>>> import numpy as np
>>> from numpy import linalg as LA
>>> np.set_printoptions(suppress=True, linewidth=200)
>>> F = np.array([[0.0, -2.0, 2.0, -3.0],
...     [0.0, 3.0, 1.0, 1.0],
...     [0.0, -1.0, 1.0, 0.0],
...     [0.0, 1.0, -1.0, 1.0]])
>>> rng = np.random.default_rng(2033)
>>> labels = rng.permutation(4)
>>> labels
array([2, 1, 0, 3])
>>> other = F[labels][:, labels]
>>> round(LA.det(other), 3), round(float(LA.det(F[labels])), 3)
(np.float64(0.0), 0.0)
>>> np.trace(other)
np.float64(5.0)
>>> data = np.minimum.outer(np.arange(1, 4), np.arange(1, 4)) * -3
>>> data
array([[-3, -3, -3],
       [-3, -6, -6],
       [-3, -6, -9]])
>>> np.trace(data)
np.int64(-18)
>>> LA.determinant(data)
Traceback (most recent call last):
  File "<python-input-13>", line 1, in <module>
    LA.determinant(data)
    ^^^^^^^^^^^^^^
AttributeError: module 'numpy.linalg' has no attribute 'determinant'
>>> np.round(LA.det(data), 3)
np.float64(-27.0)
>>> data.inv()
Traceback (most recent call last):
  File "<python-input-15>", line 1, in <module>
    data.inv()
    ^^^^^^^^
AttributeError: 'numpy.ndarray' object has no attribute 'inv'
>>> np.allclose(data, data.T)
True
>>> assert data == data.T
Traceback (most recent call last):
  File "<python-input-17>", line 1, in <module>
    assert data == data.T
           ^^^^^^^^^^^^^^
ValueError: The truth value of an array with more than one element is ambiguous. Use a.any() or a.all()
>>> np.allclose(data @ data.T, data.T @ data)
True
>>> (data - data.T) / 2
array([[0., 0., 0.],
       [0., 0., 0.],
       [0., 0., 0.]])
>>> np.round(np.abs(LA.eigvals(data)).max(), 3)
np.float64(15.147)
>>> theta = np.radians(45)
>>> Rm = np.eye(3)
>>> Rm[0, 0] = Rm[1, 1] = np.cos(theta)
>>> Rm[0, 1], Rm[1, 0] = -np.sin(theta), np.sin(theta)
>>> Rm.round(3)
array([[ 0.707, -0.707,  0.   ],
       [ 0.707,  0.707,  0.   ],
       [ 0.   ,  0.   ,  1.   ]])
>>> other = data @ Rm.T
>>> np.round(np.abs(other - data).max(axis=0), 3)
array([5.121, 1.243, 0.   ])
>>> Uu, s = LA.svd(Rm)
Traceback (most recent call last):
  File "<python-input-28>", line 1, in <module>
    Uu, s = LA.svd(Rm)
    ^^^^^
ValueError: too many values to unpack (expected 2)
>>> Uu, s, Vh = LA.svd(Rm, full_matrices=False)
>>> np.allclose(Uu * s @ Vh, Rm)
True
>>> (s > 1e-8).sum()
np.int64(3)
>>> Vh @ Vh.T
array([[1., 0., 0.],
       [0., 1., 0.],
       [0., 0., 1.]])
>>> np.round(np.sqrt((s ** 2).sum()), 3), np.round(LA.norm(Rm), 3)
(np.float64(1.732), np.float64(1.732))
>>> other = np.array([[-3, -2, 1], [0, 2, 0], [3, 3, -3]])
>>> data @ other
array([[  0,  -9,   6],
       [ -9, -24,  15],
       [-18, -33,  24]])
>>> np.vstack([data, other.T]).shape
(6, 3)
>>> LA.matrix_rank(np.vstack([data, other.T]))
np.int64(3)
>>> hat = np.triu(np.array([[-6, -9, -6], [-7, 3, -5], [5, -3, 6]]), 1) + np.eye(3)
>>> other = hat @ data @ LA.inv(hat)
>>> np.round(np.poly(other), 3)
array([ 1., 18., 45., 27.])
>>> hat @ data - data @ hat
array([[ 45.,  63.,  75.],
       [ 15.,   3.,  -3.],
       [  0., -27., -48.]])
>>> other
array([[  42.,  465., 2682.],
       [  12.,  132.,  771.],
       [  -3.,  -33., -192.]])
>>> round(LA.det(other), 3)
np.float64(-27.0)
>>> theta = rng.uniform(0, 2 * np.pi, 27)
>>> q, _ = LA.qr(np.array([[-0.3, 0.7], [1.0, 0.8], [1.5, 0.3]]))
>>> mat = 20 * np.c_[np.cos(theta), np.sin(theta)] @ q.T
>>> mat.round(3)
array([[ 14.632,   0.312, -13.631],
       [ 13.25 ,  -1.802, -14.872],
       [  5.276,  14.581,  12.632],
       [-11.106,   4.448,  16.027],
       [  1.637,  13.434,  14.726],
       [-17.08 ,  -8.123,   6.502],
       [-16.992,  -9.284,   5.009],
       [-16.539,  -4.593,  10.265],
       [  1.821,  13.507,  14.637],
       [-10.332, -14.987,  -8.284],
       [ -3.851,  10.586,  16.526],
       [-16.094,  -3.302,  11.405],
       [  9.352,  -6.252, -16.536],
       [ -5.81 , -14.695, -12.259],
       [ 15.766,  12.305,  -0.171],
       [ -2.546,  11.385,  16.245],
       [  5.217,  -9.664, -16.715],
       [ -2.745, -13.848, -14.167],
       [  5.063,  14.531,  12.775],
       [-16.416,  -4.201,  10.623],
       [  7.683,  14.975,  10.804],
       [ 15.91 ,   2.848, -11.779],
       [ 13.579,  14.1  ,   4.099],
       [ -5.346,   9.572,  16.727],
       [-15.363,  -1.658,  12.698],
       [ 15.478,  12.655,   0.528],
       [  2.254, -11.553, -16.169]])
>>> np.allclose(mat[:-1].T @ LA.lstsq(mat[:-1].T, mat[-1])[0], mat[-1])
True
>>> W0 = np.array([[0, 0, 1, 1], [0, 0, 1, 1], [1, 1, 0, 1], [1, 1, 1, 0]])
>>> cent = mat[[12, 4]].astype(float)
>>> for _ in range(5):
...     labels = LA.norm(mat[:, None] - cent, axis=-1).argmin(axis=1)
...     cent = np.array([mat[labels == j].mean(axis=0) for j in range(2)])
... 
>>> labels
array([0, 0, 1, 1, 1, 1, 1, 1, 1, 0, 1, 1, 0, 0, 1, 1, 0, 0, 1, 1, 1, 0, 1, 1, 1, 1, 0])
>>> np.abs(cent[1] - cent[0]).argmax()
np.int64(2)
>>> cent.round(3)
array([[  4.636,  -7.738, -13.824],
       [ -3.057,   6.384,  10.67 ]])
>>> LA.matrix_rank(cent, rtol=0.1)
np.int64(1)
>>> [round(float(x), 3) for x in LA.svd(cent, compute_uv=False)[:3]]
[20.884, 0.524]
>>> LA.cond(cent) > 100
np.False_
>>> np.round(LA.norm(cent, 2) / LA.norm(cent), 3)
np.float64(1.0)
>>> arr = np.array([[-9, -4, 5, -1], [0, -3, -8, -7], [0, 0, 3, 6], [0, 0, 0, 4]])
>>> r0 = np.array([3, 2, -2, -3])
>>> other = arr + np.outer(r0, np.eye(4)[2])
>>> np.round(LA.det(other) / LA.det(arr), 3), round(1 + LA.solve(arr, r0)[2], 3)
(np.float64(1.833), np.float64(1.833))
>>> LA.matrix_rank(other - arr)
np.int64(1)
>>> other = LA.inv(data)
>>> round(LA.cond(data), 3)
np.float64(16.394)
>>> np.round(LA.det(data) * other, 3) + 0
array([[18., -9.,  0.],
       [-9., 18., -9.],
       [ 0., -9.,  9.]])
>>> np.round(LA.inv(other), 3)
array([[-3., -3., -3.],
       [-3., -6., -6.],
       [-3., -6., -9.]])
>>> np.round(LA.eigvals(arr).sum().real, 3)
np.float64(-5.0)
>>> round(LA.det(arr.T), 3)
np.float64(324.0)
>>> np.poly(arr)
array([  1.,   5., -45., -45., 324.])
>>> np.einsum("ii->", arr)
np.int64(-5)
>>> round(float(LA.det(arr[::-1])), 3)
324.0
>>> K = np.array([[0, -3, -2, -2], [-3, 0, -1, -1], [1, -1, 1, 0], [-2, 3, -3, -1]])
>>> K[:, 2] = -1 * K[:, 3]
>>> K
array([[ 0, -3,  2, -2],
       [-3,  0,  1, -1],
       [ 1, -1,  0,  0],
       [-2,  3,  1, -1]])
>>> x0 = np.array([0, 0, 3, 0])
>>> h1 = np.maximum(K @ x0, 0)
>>> h1
array([6, 3, 0, 3])
>>> np.maximum(K @ (3 * x0), 0)
array([18,  9,  0,  9])
>>> K * (h1 > 1e-9)[:, None]
array([[ 0, -3,  2, -2],
       [-3,  0,  1, -1],
       [ 0,  0,  0,  0],
       [-2,  3,  1, -1]])
>>> np.flatnonzero(h1 > 1e-9)
array([0, 1, 3])
>>> other = np.array([[5, -4, 3], [-3, 3, 5], [-3, -5, -5], [3, 0, 1]])
>>> np.einsum("ik,kj->ij", K, other)
array([[ -3, -19, -27],
       [-21,   7, -15],
       [  8,  -7,  -2],
       [-25,  12,   3]])
>>> LA.matrix_rank(K @ other)
np.int64(3)
>>> np.einsum("ij,ij->i", K, K)
array([17, 11,  2, 15])
>>> other.T @ K.T
array([[ -3, -21,   8, -25],
       [-19,   7,  -7,  12],
       [-27, -15,  -2,   3]])
>>> K @ other
array([[ -3, -19, -27],
       [-21,   7, -15],
       [  8,  -7,  -2],
       [-25,  12,   3]])
>>> np.vstack([K, other.T]).shape
(7, 4)
>>> r0 = np.array([-2, 0, 1])
>>> np.convolve(K[0], r0)
array([ 0,  6, -4,  1,  2, -2])
>>> np.cross(K[0, :3], K[2, :3])
array([2, 2, 3])
>>> np.array([np.convolve(row, r0, "same") for row in K])
array([[ 6, -4,  1,  2],
       [ 0, -5,  2,  1],
       [ 2,  1, -1,  0],
       [-6, -4,  5,  1]])
>>> Uu, s, Vh = LA.svd(K)
>>> evecs = Vh[:(s > 1e-8).sum()]
>>> x0 = K[3] + 4 * K[2] + rng.integers(2) * np.eye(4)[1]
>>> x0
array([ 2.,  0.,  1., -1.])
>>> np.allclose(evecs.T @ evecs @ x0, x0)
True
>>> round(float(LA.norm(x0 - evecs.T @ evecs @ x0)), 3)
0.0
>>> np.round(np.diag(evecs.T @ evecs), 3)
array([1. , 1. , 0.5, 0.5])
>>> cent = np.array([[2, 4, 4], [1, 1, 0], [3, 3, 5]])
>>> A = np.repeat(cent, 11 // 3, axis=0)
>>> A = A + 0.1 * rng.normal(size=A.shape)
>>> A.round(3)
array([[ 1.959,  4.105,  4.015],
       [ 2.014,  4.051,  4.07 ],
       [ 1.94 ,  3.955,  4.089],
       [ 0.964,  0.726,  0.029],
       [ 1.036,  0.976, -0.057],
       [ 0.85 ,  0.942,  0.199],
       [ 2.865,  3.147,  5.18 ],
       [ 2.936,  2.993,  4.827],
       [ 2.914,  2.91 ,  4.965]])
>>> q = arr.astype(float).copy()
>>> for j in range(4):
...     q[:, j] -= q[:, :j] @ (q[:, :j].T @ q[:, j])
...     q[:, j] /= LA.norm(q[:, j])
... 
>>> q.T @ arr
array([[ 9.,  4., -5.,  1.],
       [ 0.,  3.,  8.,  7.],
       [ 0.,  0.,  3.,  6.],
       [ 0.,  0.,  0.,  4.]])
>>> labels = rng.permutation(3)
>>> other = A[:, labels] * rng.choice([-1, 1], 3)
>>> other.round(3)
array([[-4.105, -1.959,  4.015],
       [-4.051, -2.014,  4.07 ],
       [-3.955, -1.94 ,  4.089],
       [-0.726, -0.964,  0.029],
       [-0.976, -1.036, -0.057],
       [-0.942, -0.85 ,  0.199],
       [-3.147, -2.865,  5.18 ],
       [-2.993, -2.936,  4.827],
       [-2.91 , -2.914,  4.965]])
>>> Uu, _, Vh = LA.svd(A.T @ other)
>>> np.round(LA.lstsq(A, other)[0], 3) + 0
array([[ 0., -1.,  0.],
       [-1.,  0.,  0.],
       [ 0.,  0.,  1.]])
